>>> import numpy as np
>>> np.set_printoptions(precision=2, suppress=True, linewidth=200, legacy="1.25")
>>> m1 = np.loadtxt("m.csv", delimiter=",")
>>> m1
array([[2., 0., 1., 0., 2.],
       [1., 4., 6., 4., 1.],
       [0., 3., 0., 3., 3.],
       [3., 6., 4., 6., 5.],
       [0., 0., 0., 0., 0.],
       [4., 3., 4., 5., 6.],
       [0., 4., 3., 4., 4.],
       [0., 0., 0., 0., 0.],
       [2., 1., 4., 1., 3.],
       [3., 3., 4., 3., 2.],
       [0., 4., 3., 4., 4.],
       [0., 0., 0., 0., 0.],
       [0., 0., 0., 0., 0.],
       [0., 0., 0., 0., 0.],
       [2., 0., 3., 2., 1.],
       [0., 3., 0., 3., 3.],
       [2., 0., 1., 0., 2.],
       [0., 0., 0., 0., 0.],
       [0., 3., 0., 3., 3.],
       [2., 0., 1., 0., 2.],
       [0., 0., 0., 0., 0.],
       [1., 3., 3., 3., 0.],
       [1., 7., 6., 7., 4.],
       [2., 0., 3., 2., 1.],
       [0., 0., 0., 0., 0.],
       [0., 0., 0., 0., 0.],
       [0., 0., 0., 0., 0.],
       [0., 1., 3., 1., 1.],
       [0., 3., 0., 3., 3.],
       [3., 4., 7., 4., 3.]])
>>> B = m1[0, 0] * m1[1:] - np.outer(m1[1:, 0], m1[0])
>>> B
array([[ 0.,  8., 11.,  8.,  0.],
       [ 0.,  6.,  0.,  6.,  6.],
       [ 0., 12.,  5., 12.,  4.],
       [ 0.,  0.,  0.,  0.,  0.],
       [ 0.,  6.,  4., 10.,  4.],
       [ 0.,  8.,  6.,  8.,  8.],
       [ 0.,  0.,  0.,  0.,  0.],
       [ 0.,  2.,  6.,  2.,  2.],
       [ 0.,  6.,  5.,  6., -2.],
       [ 0.,  8.,  6.,  8.,  8.],
       [ 0.,  0.,  0.,  0.,  0.],
       [ 0.,  0.,  0.,  0.,  0.],
       [ 0.,  0.,  0.,  0.,  0.],
       [ 0.,  0.,  4.,  4., -2.],
       [ 0.,  6.,  0.,  6.,  6.],
       [ 0.,  0.,  0.,  0.,  0.],
       [ 0.,  0.,  0.,  0.,  0.],
       [ 0.,  6.,  0.,  6.,  6.],
       [ 0.,  0.,  0.,  0.,  0.],
       [ 0.,  0.,  0.,  0.,  0.],
       [ 0.,  6.,  5.,  6., -2.],
       [ 0., 14., 11., 14.,  6.],
       [ 0.,  0.,  4.,  4., -2.],
       [ 0.,  0.,  0.,  0.,  0.],
       [ 0.,  0.,  0.,  0.,  0.],
       [ 0.,  0.,  0.,  0.,  0.],
       [ 0.,  2.,  6.,  2.,  2.],
       [ 0.,  6.,  0.,  6.,  6.],
       [ 0.,  8., 11.,  8.,  0.]])
>>> np.flatnonzero(~B.round(6).any(axis=1))
array([ 3,  6, 10, 11, 12, 15, 16, 18, 19, 23, 24, 25])
>>> m1[:, 0] / m1[0, 0]
array([1. , 0.5, 0. , 1.5, 0. , 2. , 0. , 0. , 1. , 1.5, 0. , 0. , 0. , 0. , 1. , 0. , 1. , 0. , 0. , 1. , 0. , 0.5, 0.5, 1. , 0. , 0. , 0. , 0. , 0. , 1.5])
>>> np.linalg.matrix_rank(B), np.linalg.matrix_rank(m1)
(4, 5)
>>> dist = np.linalg.norm(m1[:, None] - m1[None], axis=-1)
>>> print(np.linalg.norm(m1, axis=1))
[ 3.    8.37  5.2  11.05  0.   10.1   7.55  0.    5.57  6.86  7.55  0.    0.    0.    4.24  5.2   3.    0.    5.2   3.    0.    5.29 12.29  4.24  0.    0.    0.    3.46  5.2   9.95]
>>> np.flatnonzero(dist[2] < dist.mean() / 2)
array([ 2, 15, 18, 28])
>>> np.unravel_index(dist.round(6).argmax(), dist.shape)
(4, 22)
>>> print(np.linalg.matrix_rank(dist ** 2))
7
>>> (dist + 1e9 * np.eye(30)).round(6).argmin(axis=1)
array([16, 29, 15, 22,  7,  3, 10,  4, 14, 21,  6,  4,  4,  4, 23,  2,  0,  4,  2,  0,  4,  9,  3, 14,  4,  4,  4, 14,  2,  1])
>>> dist.shape
(30, 30)
>>> Xc = m1 - m1.mean(axis=0)
>>> Uu, sv, Vt = np.linalg.svd(Xc, full_matrices=False)
>>> np.searchsorted(np.cumsum(sv ** 2) / (sv ** 2).sum(), 0.9) + 1
3
>>> round(float((sv ** 2).sum() ** 2 / (sv ** 4).sum()), 2)
1.67
>>> print(np.abs(Uu[:, 0]).argmax())
22
>>> np.abs(Vt[-1])
array([0.24, 0.68, 0.03, 0.69, 0.02])
>>> print(sv)
[19.84  8.51  6.45  2.97  1.97]
>>> lab = m1[:, 2] > np.median(m1[:, 2])
>>> r0 = m1[lab].mean(axis=0) - m1[~lab].mean(axis=0)
>>> print(lab.astype(int))
[0 1 0 1 0 1 1 0 1 1 1 0 0 0 1 0 0 0 0 0 0 1 1 1 0 0 0 1 0 1]
>>> print(((m1 - m1.mean(axis=0)) @ r0 > 0).astype(int))
[0 1 0 1 0 1 1 0 1 1 1 0 0 0 1 0 0 0 0 0 0 1 1 1 0 0 0 0 0 1]
>>> r0
array([1.34, 2.37, 3.9 , 2.83, 1.63])
>>> P = m1 @ np.linalg.solve(m1.T @ m1, m1.T)
>>> np.linalg.matrix_rank(np.eye(30) - P)
25
>>> E = np.load("block0.npy")
>>> E
array([[ 0.99,  0.  ,  0.14,  0.  ,  0.  ,  0.  ],
       [ 0.  ,  1.  ,  0.  ,  0.  ,  0.  ,  0.  ],
       [-0.14,  0.  ,  0.99,  0.  ,  0.  ,  0.  ],
       [ 0.  ,  0.  ,  0.  ,  1.  ,  0.  ,  0.  ],
       [ 0.  ,  0.  ,  0.  ,  0.  ,  1.  ,  0.  ],
       [ 0.  ,  0.  ,  0.  ,  0.  ,  0.  ,  1.  ]])
>>> x0 = np.array([-1, 5, -6, -8, 3, -1])
>>> y = E @ x0
>>> y
array([-1.83,  5.  , -5.8 , -8.  ,  3.  , -1.  ])
>>> np.linalg.solve(E, y)
array([-1.,  5., -6., -8.,  3., -1.])
>>> print(E.shape)
(6, 6)
>>> np.abs(E).max()
1.0
>>> np.count_nonzero(E)
8
>>> E.sum(axis=0)
array([0.85, 1.  , 1.13, 1.  , 1.  , 1.  ])
>>> arr = np.loadtxt("case11.csv", delimiter=",")
>>> print(arr)
[[ 1. -3. -2.  0.]
 [ 0.  3.  1.  0.]
 [ 0.  3.  3.  0.]
 [ 0.  0.  1.  2.]]
>>> P = np.triu(np.array([[2, 2, 1, 1], [2, 0, 1, 0], [0, 0, 1, 1], [1, 0, 2, 0]]), 1) + np.eye(4)
>>> B = P @ arr @ np.linalg.inv(P)
>>> round(float(np.linalg.det(B)), 2)
12.0
>>> np.linalg.matrix_rank(B)
4
>>> np.poly(B)
array([  1.,  -9.,  26., -30.,  12.])
>>> B
array([[ 1.,  4., -1.,  2.],
       [ 0.,  6., -2.,  2.],
       [ 0.,  3.,  1.,  1.],
       [ 0.,  0.,  1.,  1.]])
>>> q = arr.astype(float).copy()
>>> for j in range(4):
...     q[:, j] -= q[:, :j] @ (q[:, :j].T @ q[:, j])
...     q[:, j] /= np.linalg.norm(q[:, j])
... 
>>> np.round(q.T @ arr, 2) + 0
array([[ 1.  , -3.  , -2.  ,  0.  ],
       [ 0.  ,  4.24,  2.83,  0.  ],
       [ 0.  ,  0.  ,  1.73,  1.15],
       [ 0.  ,  0.  ,  0.  ,  1.63]])
>>> feats = np.array([[-8, -9, 5],
...     [-12, -15, 6],
...     [-14, -19, 6],
...     [-12, -26, 12],
...     [-16, -19, 13],
...     [-23, -27, 21],
...     [-16, -30, 15],
...     [-11, -24, 22],
...     [-20, -30, 28],
...     [-12, -23, 36],
...     [-5, -17, 28],
...     [1, -10, 37],
...     [7, -6, 30]])
>>> feats
array([[ -8,  -9,   5],
       [-12, -15,   6],
       [-14, -19,   6],
       [-12, -26,  12],
       [-16, -19,  13],
       [-23, -27,  21],
       [-16, -30,  15],
       [-11, -24,  22],
       [-20, -30,  28],
       [-12, -23,  36],
       [ -5, -17,  28],
       [  1, -10,  37],
       [  7,  -6,  30]])
>>> Xc = (feats - feats.mean(axis=0)) / feats.std(axis=0)
>>> np.argwhere(np.abs(Xc) > 2)
array([[12,  0]])
>>> Xc.std(axis=0)
array([1., 1., 1.])
>>> beta = np.linalg.lstsq(np.delete(Xc, 1, axis=1), Xc[:, 1])[0]
>>> round(1 - np.var(Xc[:, 1] - np.delete(Xc, 1, axis=1) @ beta), 2)
0.77
>>> beta
array([ 0.94, -0.32])
>>> M = np.load("layer11.npy")
>>> M
array([[-3, -3, -3],
       [-3, -6, -6],
       [-3, -6, -9]])
>>> q, R = np.linalg.qr(M)
>>> print(np.round(q.T @ q, 2) + 0)
[[1. 0. 0.]
 [0. 1. 0.]
 [0. 0. 1.]]
>>> round(float(abs(R[0, 0])), 2), np.round(np.linalg.norm(M[:, 0]), 2)
(5.2, 5.2)
>>> round(float(np.trace(q @ q.T)), 2)
3.0
>>> R
array([[ 5.2 ,  8.66, 10.39],
       [ 0.  ,  2.45,  3.67],
       [ 0.  ,  0.  , -2.12]])
>>> q, vecs = np.linalg.qr(R[:, :1])[0], np.linalg.qr(R[:, 1:])[0]
>>> sv = np.linalg.svd(q.T @ vecs, compute_uv=False)
>>> sv
array([0.97])
>>> np.degrees(np.arccos(sv.clip(0, 1)))
array([14.96])
>>> A = np.load("sample19.npy")
>>> A
array([[ 1,  1,  0,  1,  0,  0,  0],
       [-2,  0,  0,  2,  0,  0,  2],
       [ 0,  0,  0,  0,  0,  0,  0],
       [ 0,  0,  0,  2, -1,  0,  0],
       [ 0,  0,  0,  0,  0,  0,  2]])
>>> # looks like rank 4
>>> Uu, sv, Vt = np.linalg.svd(A)
>>> sv.round(2) + 0
array([3.88, 2.36, 1.61, 0.85, 0.  ])
>>> B = Uu[:, :4] @ np.diag(sv[:4]) @ Vt[:4]
>>> np.linalg.matrix_rank(A, rtol=0.05)
4
>>> round(np.linalg.norm(A - B) / np.linalg.norm(A), 2)
0.0
>>> round(float(np.linalg.norm(A - B, 2)), 2), np.round(sv[4], 2)
(0.0, 0.0)
